>>> import numpy as np
>>> import numpy.linalg as la
>>> np.set_printoptions(precision=3, suppress=True, linewidth=100)
>>> rd = lambda a: np.round(a, 3) + 0
>>> Y = np.array([[3, 4, 4]])
>>> K = Y.T @ Y
>>> print(K)
[[ 9 12 12]
 [12 16 16]
 [12 16 16]]
>>> # rows and columns are dependent
>>> rk = la.matrix_rank(K)
>>> print(rk)
1
>>> N = la.svd(K)[2][rk:].T
>>> print(rd(K @ N))
[[0. 0.]
 [0. 0.]
 [0. 0.]]
>>> print([int(la.matrix_rank(K[:, :j + 1])) for j in range(3)])
[1, 1, 1]
>>> print([int(la.matrix_rank(np.delete(K, i, axis=0))) for i in range(3)])
[1, 1, 1]
>>> M = np.load("test13.npy")
>>> print(rd(M))
[[ 0.179  0.214 -0.318]
 [ 0.214  0.944  0.083]
 [-0.318  0.083  0.877]]
>>> Y = M / np.sqrt((M ** 2).mean(axis=1, keepdims=True))
>>> print(rd(Y[2]))
[-0.587  0.153  1.622]
>>> rk = la.matrix_rank(M)
>>> print(rk)
2
>>> N = la.svd(M)[2][rk:].T
>>> print([int(la.matrix_rank(M[:, :j + 1])) for j in range(3)])
[1, 2, 2]
>>> print(rd(N[:, 0] / N[np.abs(N[:, 0]).round(6).argmax(), 0]))
[ 1.    -0.261  0.387]
>>> print(rd(N @ N.T))
[[ 0.821 -0.214  0.318]
 [-0.214  0.056 -0.083]
 [ 0.318 -0.083  0.123]]
>>> print(np.allclose(M @ N, 0))
True
>>> print(rd(M @ N))
[[0.]
 [0.]
 [0.]]
>>> print(N.shape)
(3, 1)
>>> print(la.matrix_rank(M.T @ M), la.matrix_rank(M @ M.T))
2 2
>>> rng = np.random.default_rng(378882)
>>> labels = rng.permutation(3)
>>> print(labels)
[0 1 2]
>>> Y = M[labels][:, labels]
>>> print(rd(la.det(Y)), rd(la.det(M[labels])))
0.0 0.0
>>> print(rd(np.sort(np.abs(la.eigvals(Y)))))
[0. 1. 1.]
>>> vals, evecs = la.eigh(M)
>>> vec = np.array([1, -2, 0])
>>> print(rd(vec @ M @ vec / (vec @ vec)), rd(vals[0]), rd(vals[-1]))
0.62 0.0 1.0
>>> print(rd(np.abs(M).sum(axis=1).max()), rd(np.abs(vals).max()))
1.278 1.0
>>> W0 = np.array([[4.0, 0.0, 0.0, 0.0, 0.0, 0.0, 0.0, 0.0],
...     [0.0, 8.0, 6.0, 4.0, 4.0, 4.0, 4.0, 0.0],
...     [0.0, 6.0, 13.0, 6.0, 6.0, 6.0, 6.0, 0.0],
...     [0.0, 4.0, 6.0, 8.0, 4.0, 4.0, 4.0, 0.0],
...     [0.0, 4.0, 6.0, 4.0, 8.0, 4.0, 4.0, 0.0],
...     [0.0, 4.0, 6.0, 4.0, 4.0, 8.0, 4.0, 0.0],
...     [0.0, 4.0, 6.0, 4.0, 4.0, 4.0, 8.0, 0.0],
...     [0.0, 0.0, 0.0, 0.0, 0.0, 0.0, 0.0, 4.0]])
>>> print(W0)
[[ 4.  0.  0.  0.  0.  0.  0.  0.]
 [ 0.  8.  6.  4.  4.  4.  4.  0.]
 [ 0.  6. 13.  6.  6.  6.  6.  0.]
 [ 0.  4.  6.  8.  4.  4.  4.  0.]
 [ 0.  4.  6.  4.  8.  4.  4.  0.]
 [ 0.  4.  6.  4.  4.  8.  4.  0.]
 [ 0.  4.  6.  4.  4.  4.  8.  0.]
 [ 0.  0.  0.  0.  0.  0.  0.  4.]]
>>> # symmetric
>>> print(np.flatnonzero(la.matrix_power((W0 != 0) + (W0.T != 0) + np.eye(8), 8)[6]))
[1 2 3 4 5 6]
>>> print(rd(la.det(W0)))
540672.0
>>> print((W0 != 0).astype(int))
[[1 0 0 0 0 0 0 0]
 [0 1 1 1 1 1 1 0]
 [0 1 1 1 1 1 1 0]
 [0 1 1 1 1 1 1 0]
 [0 1 1 1 1 1 1 0]
 [0 1 1 1 1 1 1 0]
 [0 1 1 1 1 1 1 0]
 [0 0 0 0 0 0 0 1]]
